$ python -q
>>> import numpy as np
>>> np.set_printoptions(precision=3, suppress=True, linewidth=200, floatmode="fixed")
>>> rnd = lambda a: np.round(a, 3) + 0
>>> arr = np.array([[1.8, -1.4, 2.8, -0.7, -0.2, 0.8, -1.0, -1.1, -1.6],
...     [2.4, 0.9, -0.1, 0.9, 0.7, -0.3, 0.1, 0.9, 1.2],
...     [0.1, -1.2, 0.6, 0.7, 0.6, -1.7, 0.6, -1.1, -1.7],
...     [-0.3, -0.2, 0.0, -0.9, -0.7, 0.0, -0.8, -0.8, -1.4],
...     [0.0, 1.6, 0.6, 0.0, -1.0, -0.9, 0.5, 0.3, -0.6],
...     [1.4, -1.5, -0.9, -0.9, -1.0, 2.7, 0.2, -0.8, 0.6],
...     [-1.5, -0.6, -0.8, 1.0, -1.3, -1.1, 0.6, 1.7, 0.4],
...     [0.4, -0.9, -0.7, 2.2, -0.8, -0.6, 0.3, 0.9, 1.2],
...     [1.3, 1.4, -0.9, 1.0, -0.5, 1.6, -0.8, -1.8, 0.1],
...     [-0.1, 1.4, 0.4, 1.3, -1.5, -2.1, -0.7, 0.2, -0.1],
...     [-0.4, -0.5, 1.4, 0.4, 0.8, 0.7, 0.5, -0.2, -2.0]])
>>> arr[:, 0] *= 5
>>> print(arr)
[[ 9.000 -1.400  2.800 -0.700 -0.200  0.800 -1.000 -1.100 -1.600]
 [12.000  0.900 -0.100  0.900  0.700 -0.300  0.100  0.900  1.200]
 [ 0.500 -1.200  0.600  0.700  0.600 -1.700  0.600 -1.100 -1.700]
 [-1.500 -0.200  0.000 -0.900 -0.700  0.000 -0.800 -0.800 -1.400]
 [ 0.000  1.600  0.600  0.000 -1.000 -0.900  0.500  0.300 -0.600]
 [ 7.000 -1.500 -0.900 -0.900 -1.000  2.700  0.200 -0.800  0.600]
 [-7.500 -0.600 -0.800  1.000 -1.300 -1.100  0.600  1.700  0.400]
 [ 2.000 -0.900 -0.700  2.200 -0.800 -0.600  0.300  0.900  1.200]
 [ 6.500  1.400 -0.900  1.000 -0.500  1.600 -0.800 -1.800  0.100]
 [-0.500  1.400  0.400  1.300 -1.500 -2.100 -0.700  0.200 -0.100]
 [-2.000 -0.500  1.400  0.400  0.800  0.700  0.500 -0.200 -2.000]]
>>> Y = arr / np.sqrt((arr ** 2).mean(axis=1, keepdims=True))
>>> print(np.linalg.matrix_rank(Y) == np.linalg.matrix_rank(arr))
True
>>> print(rnd(np.linalg.norm(Y, axis=1)))
[3.000 3.000 3.000 3.000 3.000 3.000 3.000 3.000 3.000 3.000 3.000]
>>> rng = np.random.default_rng(4166)
>>> idx = rng.permutation(9)
>>> Y = arr[:, idx] * rng.choice([-1, 1], 9)
>>> print(Y)
[[ -0.800   1.600  -9.000  -1.400   1.100   0.700  -1.000  -0.200   2.800]
 [  0.300  -1.200 -12.000   0.900  -0.900  -0.900   0.100   0.700  -0.100]
 [  1.700   1.700  -0.500  -1.200   1.100  -0.700   0.600   0.600   0.600]
 [ -0.000   1.400   1.500  -0.200   0.800   0.900  -0.800  -0.700   0.000]
 [  0.900   0.600  -0.000   1.600  -0.300  -0.000   0.500  -1.000   0.600]
 [ -2.700  -0.600  -7.000  -1.500   0.800   0.900   0.200  -1.000  -0.900]
 [  1.100  -0.400   7.500  -0.600  -1.700  -1.000   0.600  -1.300  -0.800]
 [  0.600  -1.200  -2.000  -0.900  -0.900  -2.200   0.300  -0.800  -0.700]
 [ -1.600  -0.100  -6.500   1.400   1.800  -1.000  -0.800  -0.500  -0.900]
 [  2.100   0.100   0.500   1.400  -0.200  -1.300  -0.700  -1.500   0.400]
 [ -0.700   2.000   2.000  -0.500   0.200  -0.400   0.500   0.800   1.400]]
>>> Uu, _, Vt = np.linalg.svd(arr.T @ Y)
>>> print(rnd(np.linalg.lstsq(arr, Y)[0]))
[[ 0.000  0.000 -1.000  0.000  0.000  0.000  0.000  0.000  0.000]
 [ 0.000  0.000  0.000  1.000  0.000  0.000  0.000  0.000  0.000]
 [ 0.000  0.000  0.000  0.000  0.000  0.000  0.000  0.000  1.000]
 [ 0.000  0.000  0.000  0.000  0.000 -1.000  0.000  0.000  0.000]
 [ 0.000  0.000  0.000  0.000  0.000  0.000  0.000  1.000  0.000]
 [-1.000  0.000  0.000  0.000  0.000  0.000  0.000  0.000  0.000]
 [ 0.000  0.000  0.000  0.000  0.000  0.000  1.000  0.000  0.000]
 [ 0.000  0.000  0.000  0.000 -1.000  0.000  0.000  0.000  0.000]
 [ 0.000 -1.000  0.000  0.000  0.000  0.000  0.000  0.000  0.000]]
